$ python -q
>>> import numpy as np
>>> np.set_printoptions(precision=4, suppress=True, linewidth=120)
>>> out = np.array([[0.8, -1.8, 0.4, -1.1],
...     [0.3, -1.9, -2.0, 1.7],
...     [0.5, -0.5, -1.6, -1.4],
...     [-0.1, -0.3, 0.8, 1.3],
...     [0.5, 0.9, 1.6, 0.0],
...     [-0.7, 0.7, 0.1, 0.2],
...     [0.0, -0.9, 1.0, 1.6],
...     [0.0, 0.5, -0.5, -1.2],
...     [-0.3, 1.0, 0.8, -0.2],
...     [0.6, 0.8, 0.2, -0.8]])
>>> Z = np.array([[-0.4, 1.2, -0.2, 0.6, -0.5, 0.3, 0.3],
...     [0.8, -0.7, -1.9, 0.5, 0.0, 0.5, -0.3],
...     [-0.9, -0.7, 0.3, 1.6, 0.3, -1.2, 1.1],
...     [-0.1, 0.3, -0.5, 1.1, 1.0, -0.5, -2.0]])
>>> W0 = out @ Z
>>> W0
array([[-2.01,  1.61,  3.93, -0.99, -1.38, -0.59,  3.42],
       [-0.01,  3.6 ,  2.1 , -2.1 ,  0.95,  0.69, -4.94],
       [ 0.98,  1.65,  1.07, -4.05, -2.13,  2.52,  1.34],
       [-1.05, -0.08,  0.18,  2.5 ,  1.59, -1.79, -1.66],
       [-0.92, -1.15, -1.33,  3.31,  0.23, -1.32,  1.64],
       [ 0.73, -1.34, -1.26,  0.31,  0.58, -0.08, -0.71],
       [-1.78,  0.41,  1.21,  2.91,  1.9 , -2.45, -1.83],
       [ 0.97, -0.36, -0.5 , -1.87, -1.35,  1.45,  1.7 ],
       [ 0.22, -1.68, -1.5 ,  1.38,  0.19, -0.45,  0.89],
       [ 0.3 , -0.22, -1.18,  0.2 , -1.04,  0.74,  1.76]])
>>> # null space of dimension 3
>>> Uu, sig, vt = np.linalg.svd(W0)
>>> sig.round(4) + 0
array([9.8778, 8.4383, 6.293 , 1.5616, 0.    , 0.    , 0.    ])
>>> out = Uu[:, :4] @ np.diag(sig[:4]) @ vt[:4]
>>> round(float(np.abs(W0 - out).max()), 4)
0.0
>>> round(np.linalg.norm(W0 - out, 2), 4), np.round(sig[4], 4)
(np.float64(0.0), np.float64(0.0))
>>> np.linalg.norm(W0, axis=1)
array([6.0833, 6.8965, 5.8235, 3.9849, 4.4021, 2.2043, 5.1215, 3.4106, 2.8383, 2.5095])
>>> round(float(np.linalg.norm(W0) ** 2 / np.linalg.norm(W0, 2) ** 2), 4)
2.1606
>>> M = np.load("layer15.npy")
>>> M
array([[-3.,  0., -1., -4., -1.,  2., -4.,  2.,  3.,  1., -1.,  1., -2.],
       [-2.,  5., -1.,  2., -2., -5.,  5., -2., -3.,  2.,  0.,  3.,  0.],
       [ 0.,  2.,  4.,  5., -1.,  4., -5., -1.,  3., -1., -1.,  3.,  0.],
       [ 4.,  4., -1., -1., -1.,  2., -3., -1.,  0.,  2.,  0., -1., -1.],
       [ 4.,  4.,  4.,  3.,  3.,  4.,  3., -4., -3.,  2., -2.,  0.,  1.],
       [ 3., -2., -5.,  3., -1.,  1.,  0., -3.,  0.,  3., -3., -2.,  3.],
       [-4.,  5., -4.,  1., -1., -4., -5.,  5.,  2.,  0.,  0., -1., -3.],
       [-1., -2., -3.,  5., -4., -3.,  2.,  2.,  3., -2.,  0.,  0.,  3.],
       [ 0.,  0.,  0.,  0.,  0.,  0.,  0.,  0.,  3., -4., -5.,  2.,  5.],
       [ 0.,  0.,  0.,  0.,  0.,  0.,  0.,  0.,  3.,  0.,  3., -3.,  2.],
       [ 0.,  0.,  0.,  0.,  0.,  0.,  0.,  0.,  3.,  5.,  3., -2., -2.],
       [ 0.,  0.,  0.,  0.,  0.,  0.,  0.,  0., -2.,  3.,  1., -2., -5.],
       [ 0.,  0.,  0.,  0.,  0.,  0.,  0.,  0.,  2.,  4., -5., -4.,  1.]])
>>> M[5] @ M[8]
np.float64(14.0)
>>> round(np.linalg.norm(M, 1), 4), round(np.linalg.norm(M, np.inf), 4)
(np.float64(30.0), np.float64(37.0))
>>> np.linalg.norm(M, axis=1).argmax()
np.int64(6)
>>> round(float(np.linalg.norm(M[5] - M[8])), 4)
11.8322
>>> round(np.abs(np.linalg.eigvals(M)).max(), 4)
np.float64(11.2387)
>>> np.sort(np.abs(np.linalg.eigvals(M)))
array([ 2.291 ,  2.833 ,  4.223 ,  4.4148,  4.4148,  5.8711,  6.4828,  6.4828,  7.5168,  7.5168,  7.6424,  8.1315,
       11.2387])
>>> assert M == M.T
Traceback (most recent call last):
  File "<python-input-22>", line 1, in <module>
    assert M == M.T
           ^^^^^^^^
ValueError: The truth value of an array with more than one element is ambiguous. Use a.any() or a.all()
>>> Q, R = np.linalg.qr(M)
>>> np.trace(Q @ Q.T)
np.float64(13.0)
>>> np.allclose(R.T @ R, M.T @ M)
True
>>> rng = np.random.default_rng(9986)
>>> labels = rng.permutation(13)
>>> out = M[:, labels] * rng.choice([-1, 1], 13)
>>> out
array([[-1.,  1.,  1.,  3.,  2.,  2., -4., -1., -0.,  1., -3.,  2., -4.],
       [-3.,  1., -0., -3., -5., -0.,  5., -2., -5.,  2., -2., -2.,  2.],
       [-3., -4.,  1.,  3.,  4., -0., -5., -1., -2., -1.,  0., -1.,  5.],
       [ 1.,  1., -0.,  0.,  2.,  1., -3., -1., -4.,  2.,  4., -1., -1.],
       [-0., -4.,  2., -3.,  4., -1.,  3.,  3., -4.,  2.,  4., -4.,  3.],
       [ 2.,  5.,  3.,  0.,  1., -3.,  0., -1.,  2.,  3.,  3., -3.,  3.],
       [ 1.,  4., -0.,  2., -4.,  3., -5., -1., -5.,  0., -4.,  5.,  1.],
       [-0.,  3., -0.,  3., -3., -3.,  2., -4.,  2., -2., -1.,  2.,  5.],
       [-2., -0.,  5.,  3.,  0., -5.,  0.,  0., -0., -4.,  0.,  0.,  0.],
       [ 3., -0., -3.,  3.,  0., -2.,  0.,  0., -0.,  0.,  0.,  0.,  0.],
       [ 2., -0., -3.,  3.,  0.,  2.,  0.,  0., -0.,  5.,  0.,  0.,  0.],
       [ 2., -0., -1., -2.,  0.,  5.,  0.,  0., -0.,  3.,  0.,  0.,  0.],
       [ 4., -0.,  5.,  2.,  0., -1.,  0.,  0., -0.,  4.,  0.,  0.,  0.]])
>>> Uu, _, vt = np.linalg.svd(M.T @ out)
>>> labels
array([11,  2, 10,  8,  5, 12,  6,  4,  1,  9,  0,  7,  3])
>>> vec = np.array([0, 2, -2, 2, 0, 3, -3, 3, 1, -2, 0, 3, -2])
>>> y = M @ vec
>>> c, lr = np.zeros(13), 1 / np.linalg.norm(M, 2) ** 2
>>> for i in range(6):
...     c -= lr * M.T @ (M @ c - y)
...     if i % 1 == 0: print(i, round(np.linalg.norm(M @ c - y), 4))
... 
0 31.7682
1 19.9316
2 15.0376
3 12.491
4 10.8623
5 9.6887
>>> np.round(np.linalg.cond(M), 4)
np.float64(16.3509)
>>> arr = np.load("x.npy")
>>> arr
array([[-1.0529, -0.9033,  0.2459,  0.4926,  1.0745,  0.2342,  0.0122, -0.3441,  0.3981,  0.1689, -0.0454,  0.2382],
       [-0.4689,  0.5465,  0.6634,  0.3482, -0.5024, -0.3838,  1.0401,  0.2716, -0.8299, -0.5038, -0.2962, -1.0863],
       [-0.0823, -0.0869,  0.3313,  0.7919,  0.4976, -0.2194, -1.59  , -0.2457, -1.2018, -0.5417, -0.2922,  0.7573],
       [ 0.4843,  0.6818,  0.4943,  0.6756,  1.2191, -0.6103, -0.3046,  0.6997, -0.3339,  0.4977, -1.2706,  0.4688],
       [ 0.1179, -1.1758,  0.9066, -0.5791, -0.6577, -0.8938, -0.6803, -0.2729, -0.173 , -0.2042, -0.5431, -0.5666],
       [-1.4772,  1.103 ,  0.0402, -0.4448, -0.3404, -0.7548, -0.6375,  0.8433,  0.5176,  0.0642, -0.0427,  0.4274],
       [ 0.0274,  0.6327,  1.6705, -0.4494, -0.2694, -0.1049,  0.6114,  0.0311,  0.1122,  0.1638,  0.6643,  0.7859]])
>>> round(float(np.linalg.norm(arr)), 4)
6.0442
>>> arr.mean(axis=0)
array([-0.3502,  0.114 ,  0.6217,  0.1193,  0.1459, -0.3904, -0.2212,  0.1404, -0.2158, -0.0507, -0.2608,  0.1464])
>>> np.linalg.svd(arr, compute_uv=False)
array([3.    , 2.7   , 2.43  , 2.187 , 1.9683, 1.7715, 1.5943])
>>> np.unravel_index(np.abs(arr).argmax(), arr.shape)
(np.int64(6), np.int64(2))
>>> t = np.radians(60)
>>> R = np.eye(12)
>>> R[3, 3] = R[4, 4] = np.cos(t)
>>> R[3, 4], R[4, 3] = -np.sin(t), np.sin(t)
>>> R
array([[ 1.   ,  0.   ,  0.   ,  0.   ,  0.   ,  0.   ,  0.   ,  0.   ,  0.   ,  0.   ,  0.   ,  0.   ],
       [ 0.   ,  1.   ,  0.   ,  0.   ,  0.   ,  0.   ,  0.   ,  0.   ,  0.   ,  0.   ,  0.   ,  0.   ],
       [ 0.   ,  0.   ,  1.   ,  0.   ,  0.   ,  0.   ,  0.   ,  0.   ,  0.   ,  0.   ,  0.   ,  0.   ],
       [ 0.   ,  0.   ,  0.   ,  0.5  , -0.866,  0.   ,  0.   ,  0.   ,  0.   ,  0.   ,  0.   ,  0.   ],
       [ 0.   ,  0.   ,  0.   ,  0.866,  0.5  ,  0.   ,  0.   ,  0.   ,  0.   ,  0.   ,  0.   ,  0.   ],
       [ 0.   ,  0.   ,  0.   ,  0.   ,  0.   ,  1.   ,  0.   ,  0.   ,  0.   ,  0.   ,  0.   ,  0.   ],
       [ 0.   ,  0.   ,  0.   ,  0.   ,  0.   ,  0.   ,  1.   ,  0.   ,  0.   ,  0.   ,  0.   ,  0.   ],
       [ 0.   ,  0.   ,  0.   ,  0.   ,  0.   ,  0.   ,  0.   ,  1.   ,  0.   ,  0.   ,  0.   ,  0.   ],
       [ 0.   ,  0.   ,  0.   ,  0.   ,  0.   ,  0.   ,  0.   ,  0.   ,  1.   ,  0.   ,  0.   ,  0.   ],
       [ 0.   ,  0.   ,  0.   ,  0.   ,  0.   ,  0.   ,  0.   ,  0.   ,  0.   ,  1.   ,  0.   ,  0.   ],
       [ 0.   ,  0.   ,  0.   ,  0.   ,  0.   ,  0.   ,  0.   ,  0.   ,  0.   ,  0.   ,  1.   ,  0.   ],
       [ 0.   ,  0.   ,  0.   ,  0.   ,  0.   ,  0.   ,  0.   ,  0.   ,  0.   ,  0.   ,  0.   ,  1.   ]])
>>> out = arr @ R.T
>>> np.allclose(np.linalg.norm(arr, axis=1), np.linalg.norm(out, axis=1))
True
>>> np.linalg.svd(arr, compute_uv=False), np.linalg.svd(out, compute_uv=False)
(array([3.    , 2.7   , 2.43  , 2.187 , 1.9683, 1.7715, 1.5943]), array([3.    , 2.7   , 2.43  , 2.187 , 1.9683, 1.7715, 1.5943]))
>>> np.allclose(arr @ arr.T, out @ out.T)
True
